$ python3 -q
>>> import numpy as np
>>> from numpy import linalg as LA
>>> np.set_printoptions(precision=2, suppress=True, linewidth=100)
>>> m1 = np.load("data.npy")
>>> print(m1)
[[1.   0.9  0.81 0.73 0.66 0.59]
 [0.9  1.   0.9  0.81 0.73 0.66]
 [0.81 0.9  1.   0.9  0.81 0.73]
 [0.73 0.81 0.9  1.   0.9  0.81]
 [0.66 0.73 0.81 0.9  1.   0.9 ]
 [0.59 0.66 0.73 0.81 0.9  1.  ]]
>>> low = LA.cholesky(m1)
>>> print(round(np.prod(np.diag(low)) ** 2, 2), round(float(LA.det(m1)), 2))
0.0 0.0
>>> print(m1 / np.sqrt(np.outer(np.diag(m1), np.diag(m1))))
[[1.   0.9  0.81 0.73 0.66 0.59]
 [0.9  1.   0.9  0.81 0.73 0.66]
 [0.81 0.9  1.   0.9  0.81 0.73]
 [0.73 0.81 0.9  1.   0.9  0.81]
 [0.66 0.73 0.81 0.9  1.   0.9 ]
 [0.59 0.66 0.73 0.81 0.9  1.  ]]
>>> print(np.diag(low) ** 2)
[1.   0.19 0.19 0.19 0.19 0.19]
>>> vals, vecs = LA.eigh(m1)
>>> vec = np.array([0, 1, 0, 1, 2, 0])
>>> print(np.abs(m1).sum(axis=1).max(), round(float(np.abs(vals).max()), 2))
5.15 4.95
>>> print(vecs * np.sqrt(vals) @ vecs.T)
[[0.77 0.43 0.31 0.24 0.21 0.17]
 [0.43 0.69 0.39 0.29 0.23 0.21]
 [0.31 0.39 0.68 0.38 0.29 0.24]
 [0.24 0.29 0.38 0.68 0.39 0.31]
 [0.21 0.23 0.29 0.39 0.69 0.43]
 [0.17 0.21 0.24 0.31 0.43 0.77]]
>>> print(vecs * np.maximum(vals, 0) @ vecs.T)
[[1.   0.9  0.81 0.73 0.66 0.59]
 [0.9  1.   0.9  0.81 0.73 0.66]
 [0.81 0.9  1.   0.9  0.81 0.73]
 [0.73 0.81 0.9  1.   0.9  0.81]
 [0.66 0.73 0.81 0.9  1.   0.9 ]
 [0.59 0.66 0.73 0.81 0.9  1.  ]]
>>> print(LA.eigvalsh(m1[1:, 1:]))
[0.06 0.08 0.15 0.45 4.26]
>>> print((np.sign(vecs[:, -1].round(6)) == np.sign(vecs[0, -1].round(6))).astype(int))
[1 1 1 1 1 1]
>>> vals, vecs = LA.eigvalsh(m1)
Traceback (most recent call last):
  File "<python-input-16>", line 1, in <module>
    vals, vecs = LA.eigvalsh(m1)
    ^^^^^^^^^^
ValueError: too many values to unpack (expected 2)
>>> vals, vecs = LA.eigh(m1)
>>> print(np.round(vecs.T @ vecs, 2) + 0)
[[1. 0. 0. 0. 0. 0.]
 [0. 1. 0. 0. 0. 0.]
 [0. 0. 1. 0. 0. 0.]
 [0. 0. 0. 1. 0. 0.]
 [0. 0. 0. 0. 1. 0.]
 [0. 0. 0. 0. 0. 1.]]
>>> print(LA.svd(m1, compute_uv=False))
[4.95 0.62 0.2  0.11 0.07 0.06]
>>> print(LA.eigvalsh(m1 + -1 * np.eye(6)))
[-0.94 -0.93 -0.89 -0.8  -0.38  3.95]
>>> W0 = np.array([[-3, -3, 3, 1, 0, -1],
...     [-3, 2, 2, 0, 1, -3],
...     [0, 2, 1, 3, 2, -3],
...     [-2, 0, -2, 3, 2, 1],
...     [0, -1, 2, 1, 1, -1],
...     [-3, -3, 0, -2, 0, -3],
...     [-2, -2, -2, 2, -3, 0],
...     [0, -1, 3, -2, -3, -3],
...     [0, 1, -2, 2, 2, 1],
...     [1, -1, -2, -3, -1, 3],
...     [-2, -1, -2, 0, -3, -1]])
>>> W0[-1] = W0[0] + 5 * W0[1]
>>> print(W0)
[[ -3  -3   3   1   0  -1]
 [ -3   2   2   0   1  -3]
 [  0   2   1   3   2  -3]
 [ -2   0  -2   3   2   1]
 [  0  -1   2   1   1  -1]
 [ -3  -3   0  -2   0  -3]
 [ -2  -2  -2   2  -3   0]
 [  0  -1   3  -2  -3  -3]
 [  0   1  -2   2   2   1]
 [  1  -1  -2  -3  -1   3]
 [-18   7  13   1   5 -16]]
>>> Y = np.array([[9, 0, -1],
...     [-1, -2, 2],
...     [-8, 5, -4],
...     [-7, 9, 2],
...     [4, -5, 6],
...     [6, 6, -8]])
>>> print(np.einsum("ij,ij->i", W0, W0))
[ 29  27  27  22   8  31  25  32  14  25 824]
>>> print(np.einsum("ik,kj->ij", W0, Y))
[[ -61   24   -5]
 [ -59  -17   29]
 [ -41    0   42]
 [  -9   13   20]
 [ -24   10    6]
 [ -28  -30   17]
 [ -26   27   -8]
 [ -39   -4  -12]
 [  15    2   18]
 [  61  -12  -31]
 [-356  -61  140]]
>>> Y @ W0
Traceback (most recent call last):
  File "<python-input-27>", line 1, in <module>
    Y @ W0
    ~~^~~~
ValueError: matmul: Input operand 1 has a mismatch in its core dimension 0, with gufunc signature (n?,k),(k,m?)->(n?,m?) (size 11 is different from 3)
>>> vec = np.array([1, 2, 2, -2, 1, -1])
>>> target = W0 @ vec
>>> print(LA.lstsq(W0, target)[0])
[ 1.  2.  2. -2.  1. -1.]
>>> print(np.round(LA.pinv(W0) @ W0, 2) + 0)
[[1. 0. 0. 0. 0. 0.]
 [0. 1. 0. 0. 0. 0.]
 [0. 0. 1. 0. 0. 0.]
 [0. 0. 0. 1. 0. 0.]
 [0. 0. 0. 0. 1. 0.]
 [0. 0. 0. 0. 0. 1.]]
>>> rng = np.random.default_rng(97976)
>>> target = target + 0.02 * rng.normal(size=11)
>>> print(target)
[ -4.     9.02   4.99 -10.96   2.02  -2.   -17.01   7.99  -4.98  -3.01  40.98]
>>> b, *_ = LA.lstsq(W0, target)
>>> print(round(LA.norm(target - W0 @ b), 2))
0.05
>>> print([round(float(LA.norm(LA.solve(W0.T @ W0 + lam * np.eye(6), W0.T @ target))), 2) for lam in (0, 1, 10, 100)])
[3.87, 3.79, 3.21, 1.65]
>>> print(b)
[ 1.  2.  2. -2.  1. -1.]
>>> print(b.round())
[ 1.  2.  2. -2.  1. -1.]
